$ python3 -q
>>> import numpy as np
>>> import numpy.linalg as la
>>> np.set_printoptions(suppress=True, linewidth=100)
>>> def tidy(a):
...     return np.round(a, 4) + 0
... 
>>> J = np.loadtxt("x.csv", delimiter=",")
>>> print(J)
[[ 0. -3.  1.  1.  1.  3. -1. -2.  1.]
 [ 3.  1. -1.  0.  3.  2.  2.  0.  1.]
 [ 2. -2.  1.  1.  1.  1. -3.  3.  3.]
 [ 3. -3. -1. -1.  2.  1.  2.  1. -1.]
 [ 3.  1. -1.  0.  3.  2.  2.  0.  1.]]
>>> # looks like rank 4
>>> left, s, Vh = la.svd(J)
>>> print(tidy(s))
[8.8565 6.4682 4.4648 3.8458 0.    ]
>>> A2 = left[:, :4] @ np.diag(s[:4]) @ Vh[:4]
>>> tidy(la.norm(J - A2, 2)), tidy(s[4])
(np.float64(0.0), np.float64(0.0))
>>> la.matrix_rank(J, rtol=0.05)
np.int64(4)
>>> left, s, Vh = la.svd(J)
>>> V = Vh[:(s > 1e-8).sum()]
>>> rng = np.random.default_rng(5203)
>>> x0 = J[1] + -1 * J[3] + rng.integers(2) * np.eye(9)[0]
>>> x0
array([ 1.,  4.,  0.,  1.,  1.,  1.,  0., -1.,  2.])
>>> np.allclose(V.T @ V @ x0, x0)
False
>>> tidy(np.diag(V.T @ V))
array([0.4647, 0.9141, 0.1175, 0.1243, 0.325 , 0.4505, 0.5036, 0.6631, 0.4374])
>>> tidy(la.norm(x0 - V.T @ V @ x0))
np.float64(0.7317)
>>> print(np.abs(np.diag(la.qr(J)[1])) > 1e-9)
[ True  True  True  True False]
>>> C = 5 * np.array([[0.4, 0.7, 0.6, 0.1],
...     [-1.4, 0.3, -0.2, -0.9],
...     [0.0, 1.7, -0.7, -0.4]])
>>> idx = rng.integers(0, 3, 34)
>>> X = C[idx] + rng.normal(size=(34, 4))
>>> tidy(X)
array([[-6.9793,  1.0015, -2.672 , -5.6664],
       [ 1.5792,  3.2311,  1.0053,  1.5175],
       [ 2.5042,  2.8517,  3.4052, -0.2386],
       [ 3.6687,  2.8608,  2.9285, -0.0699],
       [-1.5734,  9.325 , -3.6347, -2.5234],
       [-0.4777, 10.2179, -4.3752, -1.853 ],
       [ 0.3126,  3.4879,  3.3548, -0.1492],
       [ 0.3577,  3.3297,  3.8404,  0.1287],
       [-1.2719,  9.1113, -4.7003, -2.0959],
       [ 1.514 ,  2.0195,  2.4634,  0.4622],
       [-0.9702,  8.3101, -4.5701, -1.5012],
       [-7.5356,  1.1277, -0.0563, -6.4256],
       [ 0.7823,  1.5985,  4.478 ,  1.6112],
       [-7.8986,  1.4257, -1.3672, -6.4187],
       [ 0.5044,  8.4099, -1.5356, -1.8198],
       [-7.0413,  2.7868,  0.0834, -2.9878],
       [-0.9756,  7.238 , -4.0653, -4.1819],
       [-7.8453,  2.2485, -1.4046, -3.1013],
       [-7.4784,  0.9287, -0.43  , -3.7117],
       [-7.3663,  1.7224, -1.3667, -3.4827],
       [-6.127 ,  1.0696, -1.1284, -4.2046],
       [-6.6943,  0.1272, -0.4481, -4.4433],
       [ 0.7658,  5.0512,  4.1398,  0.3714],
       [ 0.8151,  1.9266,  5.6375,  0.3318],
       [ 1.5668,  7.2907, -2.2029, -2.8538],
       [ 0.5632,  3.4934,  2.5268,  0.6727],
       [ 0.9474,  2.4651,  3.3562,  0.9238],
       [-8.3644,  2.4106, -1.0531, -5.4816],
       [ 1.9115,  2.8886,  6.4534,  1.1197],
       [ 0.3934,  4.0504,  2.3768,  0.1842],
       [ 1.7985,  1.6275,  1.9181,  0.691 ],
       [-1.1324, 10.0359, -3.2106, -1.2966],
       [ 0.9317,  8.8743, -1.9315, -3.6124],
       [-6.2968,  1.1889, -0.9736, -4.5104]])
>>> gram = np.cov(X, rowvar=False)
>>> tidy(np.corrcoef(X.T))
array([[ 1.    ,  0.3918,  0.4269,  0.8292],
       [ 0.3918,  1.    , -0.5384,  0.0876],
       [ 0.4269, -0.5384,  1.    ,  0.6528],
       [ 0.8292,  0.0876,  0.6528,  1.    ]])
>>> tidy(X.std(axis=0))
array([3.8441, 3.0592, 3.0638, 2.3808])
>>> print(tidy(np.median(X, axis=0)))
[-0.0826  2.8562 -0.439  -1.8364]
>>> tidy(np.corrcoef(X[:, 0], X[:, 1])[0, 1])
np.float64(0.3918)
>>> gram.shape
(4, 4)
